$ ipython --no-banner

In [1]: import numpy as np

In [2]: np.set_printoptions(precision=3, suppress=True, linewidth=120, legacy="1.25")

In [3]: data = np.load("mat.npy")

In [4]: data
Out[4]: 
array([[0.333, 0.   , 0.667, 0.   ],
       [0.154, 0.385, 0.231, 0.231],
       [0.4  , 0.3  , 0.2  , 0.1  ],
       [0.312, 0.188, 0.312, 0.188]])

In [5]: # rows sum to 1

In [6]: x0 = np.array([3, 0, -3, -2])

In [7]: target = data @ x0

In [8]: print(target)
[-1.    -0.692  0.4   -0.375]

In [9]: print(np.round(np.linalg.solve(data, 4 * target), 3) + 0)
[ 12.   0. -12.  -8.]

In [10]: print(np.round(np.linalg.solve(data, target), 3) + 0)
[ 3.  0. -3. -2.]

In [11]: Y = np.linalg.invert(data)
---------------------------------------------------------------------------
AttributeError                            Traceback (most recent call last)
Cell In[11], line 1
----> 1 Y = np.linalg.invert(data)

AttributeError: module 'numpy.linalg' has no attribute 'invert'

In [12]: Y = np.linalg.inv(data)

In [13]: (np.abs(Y) > 1e-9).astype(int)
Out[13]: 
array([[1, 1, 1, 1],
       [1, 1, 1, 1],
       [1, 1, 1, 1],
       [1, 1, 1, 1]])

In [14]: np.round(np.linalg.inv(Y), 3) + 0
Out[14]: 
array([[0.333, 0.   , 0.667, 0.   ],
       [0.154, 0.385, 0.231, 0.231],
       [0.4  , 0.3  , 0.2  , 0.1  ],
       [0.312, 0.187, 0.312, 0.188]])

In [15]: np.round(data @ Y, 3) + 0
Out[15]: 
array([[1., 0., 0., 0.],
       [0., 1., 0., 0.],
       [0., 0., 1., 0.],
       [0., 0., 0., 1.]])

In [16]: round(float(np.linalg.det(data) * np.linalg.det(Y)), 3)
Out[16]: 1.0

In [17]: round(float(np.linalg.slogdet(data)[0]), 3)
Out[17]: -1.0

In [18]: rng = np.random.default_rng(6628)

In [19]: Y = data + rng.integers(-2, 3, (4, 2)) @ rng.integers(-2, 3, (2, 4))

In [20]: Y
Out[20]: 
array([[-1.667,  0.   , -1.333,  0.   ],
       [-3.846, -1.615,  0.231,  2.231],
       [-1.6  , -0.7  ,  0.2  ,  1.1  ],
       [ 6.312,  4.188, -1.688, -3.812]])

In [21]: Y - data
Out[21]: 
array([[-2.,  0., -2.,  0.],
       [-4., -2.,  0.,  2.],
       [-2., -1.,  0.,  1.],
       [ 6.,  4., -2., -4.]])

In [22]: np.linalg.matrix_rank(Y - data, tol=1e-8)
Out[22]: 2

In [23]: np.abs(Y - data).sum(axis=1)
Out[23]: array([ 4.,  8.,  4., 16.])

In [24]: x0 = np.array([8, 8, 7, 4])

In [25]: target = Y @ x0

In [26]: target
Out[26]: array([-22.667, -33.154, -12.6  ,  56.938])

In [27]: print(np.round(np.linalg.solve(Y, Y[:, 0]), 3) + 0)
[1. 0. 0. 0.]

In [28]: np.round(np.linalg.solve(Y.T, Y[1]), 3) + 0
Out[28]: array([0., 1., 0., 0.])

In [29]: np.poly(data)
Out[29]: array([ 1.   , -1.105,  0.033,  0.08 , -0.008])

In [30]: round(np.linalg.det(2 * data), 3), np.round(np.linalg.det(data), 3)
Out[30]: (-0.128, -0.008)

In [31]: np.round(np.einsum("ii->", data), 3)
Out[31]: 1.105

In [32]: np.kron(np.eye(2, dtype=int), data)
Out[32]: 
array([[0.333, 0.   , 0.667, 0.   , 0.   , 0.   , 0.   , 0.   ],
       [0.154, 0.385, 0.231, 0.231, 0.   , 0.   , 0.   , 0.   ],
       [0.4  , 0.3  , 0.2  , 0.1  , 0.   , 0.   , 0.   , 0.   ],
       [0.312, 0.188, 0.312, 0.188, 0.   , 0.   , 0.   , 0.   ],
       [0.   , 0.   , 0.   , 0.   , 0.333, 0.   , 0.667, 0.   ],
       [0.   , 0.   , 0.   , 0.   , 0.154, 0.385, 0.231, 0.231],
       [0.   , 0.   , 0.   , 0.   , 0.4  , 0.3  , 0.2  , 0.1  ],
       [0.   , 0.   , 0.   , 0.   , 0.312, 0.188, 0.312, 0.188]])

In [33]: print(np.round(np.linalg.det(data.T), 3))
-0.008

In [34]: np.linalg.eigvals(data)
Out[34]: array([ 1.   , -0.27 ,  0.263,  0.113])

In [35]: round(float(np.linalg.eigvals(data).sum().real), 3)
Out[35]: 1.105

In [36]: F = np.loadtxt("dump.csv", delimiter=",")

In [37]: F
Out[37]: 
array([[-3.6  ,  1.7  ,  0.3  ],
       [-1.225,  0.4  , -0.2  ],
       [-0.019,  0.   , -0.1  ],
       [-2.709,  1.5  ,  0.8  ],
       [-2.378,  1.4  , -0.6  ],
       [ 0.734, -0.4  ,  1.   ],
       [-2.968,  1.3  , -0.4  ],
       [ 0.289, -0.2  ,  0.8  ],
       [ 3.071, -1.5  , -0.5  ],
       [-0.284,  0.3  , -1.   ],
       [ 1.366, -0.7  ,  1.4  ],
       [-0.122,  0.2  , -0.6  ],
       [ 1.11 , -0.6  ,  0.4  ],
       [ 1.102, -0.3  ,  1.6  ],
       [-1.186,  0.6  ,  1.5  ],
       [-1.031,  0.5  , -1.5  ],
       [ 0.42 , -0.1  , -2.1  ],
       [-2.066,  0.8  ,  0.3  ],
       [ 1.589, -1.   ,  0.7  ],
       [-0.937,  0.   , -1.5  ],
       [ 2.413, -1.   , -0.6  ],
       [-0.696,  0.   ,  0.1  ],
       [-1.331,  0.6  , -0.2  ],
       [ 0.667, -0.3  ,  0.2  ],
       [ 0.821, -0.3  ,  0.6  ],
       [ 0.63 , -0.2  ,  0.8  ],
       [-2.753,  1.5  , -0.8  ],
       [ 0.944, -0.6  ,  1.3  ]])

In [38]: Ac = F - F.mean(axis=1)
---------------------------------------------------------------------------
ValueError                                Traceback (most recent call last)
Cell In[38], line 1
----> 1 Ac = F - F.mean(axis=1)

ValueError: operands could not be broadcast together with shapes (28,3) (28,) 

In [39]: Ac = F - F.mean(axis=0)

In [40]: left, s, vt = np.linalg.svd(Ac, full_matrices=False)

In [41]: vt[0] * np.sign(vt[0, np.abs(vt[0]).argmax()])
Out[41]: array([ 0.893, -0.432,  0.125])

In [42]: s
Out[42]: array([9.782, 4.849, 0.798])

In [43]: np.abs(vt[-1])
Out[43]: array([0.436, 0.9  , 0.002])

In [44]: (np.sign(left[:, 0]) == np.sign(left[0, 0])).astype(int)
Out[44]: array([1, 1, 0, 1, 1, 0, 1, 0, 0, 1, 0, 0, 0, 0, 1, 1, 0, 1, 0, 1, 0, 1, 1, 0, 0, 0, 1, 0])

In [45]: np.abs(left[:, 0]).argmax()
Out[45]: 8

In [46]: round(float((s ** 2).sum() ** 2 / (s ** 4).sum()), 3)
Out[46]: 1.479

In [47]: s ** 2 / (s ** 2).sum()
Out[47]: array([0.799, 0.196, 0.005])
